>>> import numpy as np
>>> np.set_printoptions(precision=2, suppress=True, linewidth=120, sign=" ")
>>> def rd(a):
...     return np.round(a, 2) + 0
... 
>>> data = np.load("dump.npy")
>>> data
array([[ 17.68,  -5.23,   1.98,  -7.09],
       [ -3.11,  -2.41,   5.08,   5.83],
       [ -1.93,   0.3 ,   4.15,   3.19],
       [ 25.  ,   2.72,  -6.14,   8.04],
       [ -2.54,   4.46,  -1.97,  13.77],
       [-15.22,  -4.02,   7.93,   3.02],
       [ -8.91,   1.64,  -1.77,   3.74],
       [ 13.77,  10.19,   2.79,  -1.66],
       [ -1.18,   4.72,  -0.87, -10.81],
       [ 14.89,   0.99,   3.39,   7.03],
       [ 13.76,  -0.38,  -4.28, -10.37],
       [ -4.35,   5.02,  -0.21,  -4.32]])
>>> Ac = data - data.mean(axis=0)
>>> vecs = np.linalg.svd(Ac)[2][:1]
>>> B = Ac - Ac @ vecs.T @ vecs
>>> np.linalg.norm(B, axis=1).round(6).argmax()
np.int64(4)
>>> rd(np.cov(Ac @ vecs.T, rowvar=False))
np.float64(159.99)
>>> B = np.c_[data[:, :2] @ np.array([[-2, 3], [2, 2]]), np.array([2, -1, 2, -1, 1, -3, 2, 3, -1, 2, 0, -2])]
>>> rd(B)
array([[-45.82,  42.58,   2.  ],
       [  1.4 , -14.15,  -1.  ],
       [  4.46,  -5.19,   2.  ],
       [-44.56,  80.44,  -1.  ],
       [ 14.  ,   1.3 ,   1.  ],
       [ 22.4 , -53.7 ,  -3.  ],
       [ 21.1 , -23.45,   2.  ],
       [ -7.16,  61.69,   3.  ],
       [ 11.8 ,   5.9 ,  -1.  ],
       [-27.8 ,  46.65,   2.  ],
       [-28.28,  40.52,   0.  ],
       [ 18.74,  -3.01,  -2.  ]])
>>> np.linalg.matrix_rank(np.c_[data, B])
np.int64(5)
>>> np.linalg.matrix_rank(B)
np.int64(3)
>>> E = np.load("out4.npy")
>>> E
array([[ 0,  2,  0,  2,  2],
       [-2,  0, -4,  2, -2],
       [ 0,  4,  0,  0,  3],
       [-2, -2,  0,  0, -6],
       [-2,  2, -3,  6,  0]])
>>> rd(np.sort(np.abs(np.linalg.eigvals(E))))
array([ 0.  ,  2.43,  2.43,  8.67,  8.67])
>>> np.linalg.matrix_power(E, 3)
array([[   0, -144,   48, -120, -162],
       [ 144,    0,  196, -224,  170],
       [ -48, -196,    0,  -64, -271],
       [ 120,  224,   64,    0,  406],
       [ 162, -170,  271, -406,    0]])
>>> rd(np.abs(np.linalg.eigvals(E)).max())
np.float64(8.67)
>>> hat = np.triu(np.array([[-5, 5, -5, -2, 5],
...     [2, -1, 2, -1, -4],
...     [-5, -3, 3, 1, -2],
...     [5, 3, -1, -2, -5],
...     [5, 0, 1, -4, 2]]), 1) + np.eye(5)
>>> B = hat @ E @ np.linalg.inv(hat)
>>> hat @ E - E @ hat
array([[-16.,  -6., -39.,  42.,   5.],
       [ 10.,  12.,   2., -24.,  24.],
       [  2.,  -6.,  -2.,  -8.,  10.],
       [ 10.,   0.,   9., -36.,   2.],
       [  0.,  10., -14.,   1.,  42.]])
>>> np.linalg.matrix_rank(B)
np.int64(4)
>>> np.unique(E.round(6), axis=0).shape
(5, 5)
>>> rd(E @ np.linalg.pinv(E) @ E)
array([[ 0.,  2.,  0.,  2.,  2.],
       [-2.,  0., -4.,  2., -2.],
       [ 0.,  4.,  0.,  0.,  3.],
       [-2., -2.,  0.,  0., -6.],
       [-2.,  2., -3.,  6.,  0.]])
>>> np.allclose(E[:-1].T @ np.linalg.lstsq(E[:-1].T, E[-1])[0], E[-1])
True
>>> U, sv, Vt = np.linalg.svd(E)
>>> rd(sv)
array([ 8.67,  8.67,  2.43,  2.43,  0.  ])
>>> np.argmax(sv[:-1] / (sv[1:] + 1e-6)) + 1
np.int64(4)
>>> B = U[:, :4] @ np.diag(sv[:4]) @ Vt[:4]
>>> rd(np.linalg.norm(E - B) / np.linalg.norm(E))
np.float64(0.0)
>>> np.linalg.matrix_rank(E, rtol=0.05)
np.int64(4)
>>> rd(np.linalg.norm(E - B, 2)), rd(sv[4])
(np.float64(0.0), np.float64(0.0))
>>> np.linalg.matrix_rank(B)
np.int64(4)
>>> F = np.array([[1, 1, 0, 2], [0, 3, 2, 1], [0, 0, 1, 1], [0, 0, 0, 3]])
>>> F
array([[ 1,  1,  0,  2],
       [ 0,  3,  2,  1],
       [ 0,  0,  1,  1],
       [ 0,  0,  0,  3]])
>>> np.linalg.norm(F, axis=1).argmax()
np.int64(1)
>>> rd(np.linalg.norm(F, 1)), rd(np.linalg.norm(F, np.inf))
(np.float64(7.0), np.float64(6.0))
>>> F[0] @ F[1]
np.int64(5)
>>> rd(np.linalg.norm(F, axis=0))
array([ 1.  ,  3.16,  2.24,  3.87])
>>> rd(np.linalg.norm(F[0] - F[1]))
np.float64(3.16)
>>> rd(np.linalg.norm(F) ** 2 / np.linalg.norm(F, 2) ** 2)
np.float64(1.51)
>>> mat = np.loadtxt("test3.csv", delimiter=",")
>>> mat
array([[ 2.,  2.,  2.,  0.],
       [ 0.,  2.,  2.,  2.],
       [ 2.,  0.,  2.,  2.],
       [ 2.,  2.,  0.,  2.]])
>>> B = np.linalg.inv(mat)
>>> np.allclose(B, mat.T)
False
>>> rd(np.linalg.inv(B))
array([[ 2.,  2.,  2.,  0.],
       [ 0.,  2.,  2.,  2.],
       [ 2.,  0.,  2.,  2.],
       [ 2.,  2.,  0.,  2.]])
>>> rd(B)
array([[ 0.17, -0.33,  0.17,  0.17],
       [ 0.17,  0.17, -0.33,  0.17],
       [ 0.17,  0.17,  0.17, -0.33],
       [-0.33,  0.17,  0.17,  0.17]])
>>> (np.abs(B) > 1e-9).astype(int)
array([[ 1,  1,  1,  1],
       [ 1,  1,  1,  1],
       [ 1,  1,  1,  1],
       [ 1,  1,  1,  1]])
>>> rd(np.poly(B))
array([ 1.  , -0.67,  0.33, -0.17,  0.02])
>>> rd(np.einsum("ij,ji->", B, B))
np.float64(-0.22)
>>> rd(np.linalg.det(B[::-1]))
np.float64(0.02)
>>> vec = np.array([2, 1, -2, 1])
>>> target = mat @ vec
>>> target
array([ 2.,  0.,  2.,  8.])
>>> rd(np.linalg.solve(mat, target))
array([ 2.,  1., -2.,  1.])
>>> rd(np.linalg.solve(mat, mat[:, 3]))
array([ 0.,  0.,  0.,  1.])
>>> u = np.array([2, -2, 2, 3, -3])
>>> m1 = u[np.abs(np.subtract.outer(np.arange(5), np.arange(5)))]
>>> m1
array([[ 2, -2,  2,  3, -3],
       [-2,  2, -2,  2,  3],
       [ 2, -2,  2, -2,  2],
       [ 3,  2, -2,  2, -2],
       [-3,  3,  2, -2,  2]])
>>> O, r_ = np.linalg.qr(m1)
>>> rd(O)
array([[-0.37,  0.24, -0.38,  0.82,  0.  ],
       [ 0.37, -0.24,  0.38,  0.41, -0.71],
       [-0.37,  0.24, -0.38, -0.41, -0.71],
       [-0.55, -0.84,  0.  ,  0.  ,  0.  ],
       [ 0.55, -0.36, -0.76,  0.  ,  0.  ]])
>>> rd(np.abs(np.diag(r_)))
array([ 5.48,  4.18,  3.78,  4.08,  3.54])
>>> O.shape, r_.shape
((5, 5), (5, 5))
>>> rd(O.T @ O)
array([[ 1.,  0.,  0.,  0.,  0.],
       [ 0.,  1.,  0.,  0.,  0.],
       [ 0.,  0.,  1.,  0.,  0.],
       [ 0.,  0.,  0.,  1.,  0.],
       [ 0.,  0.,  0.,  0.,  1.]])
>>> rd(O @ r_)
array([[ 2., -2.,  2.,  3., -3.],
       [-2.,  2., -2.,  2.,  3.],
       [ 2., -2.,  2., -2.,  2.],
       [ 3.,  2., -2.,  2., -2.],
       [-3.,  3.,  2., -2.,  2.]])
>>> rd(np.linalg.eigvalsh(m1).min())
np.float64(-3.47)
>>> u = np.array([2, 0])
>>> np.cross(m1[2, :3], m1[3, :3])
array([  0,  10,  10])
>>> np.array([np.convolve(row, u, "same") for row in m1])
array([[ 4, -4,  4,  6, -6],
       [-4,  4, -4,  4,  6],
       [ 4, -4,  4, -4,  4],
       [ 6,  4, -4,  4, -4],
       [-6,  6,  4, -4,  4]])
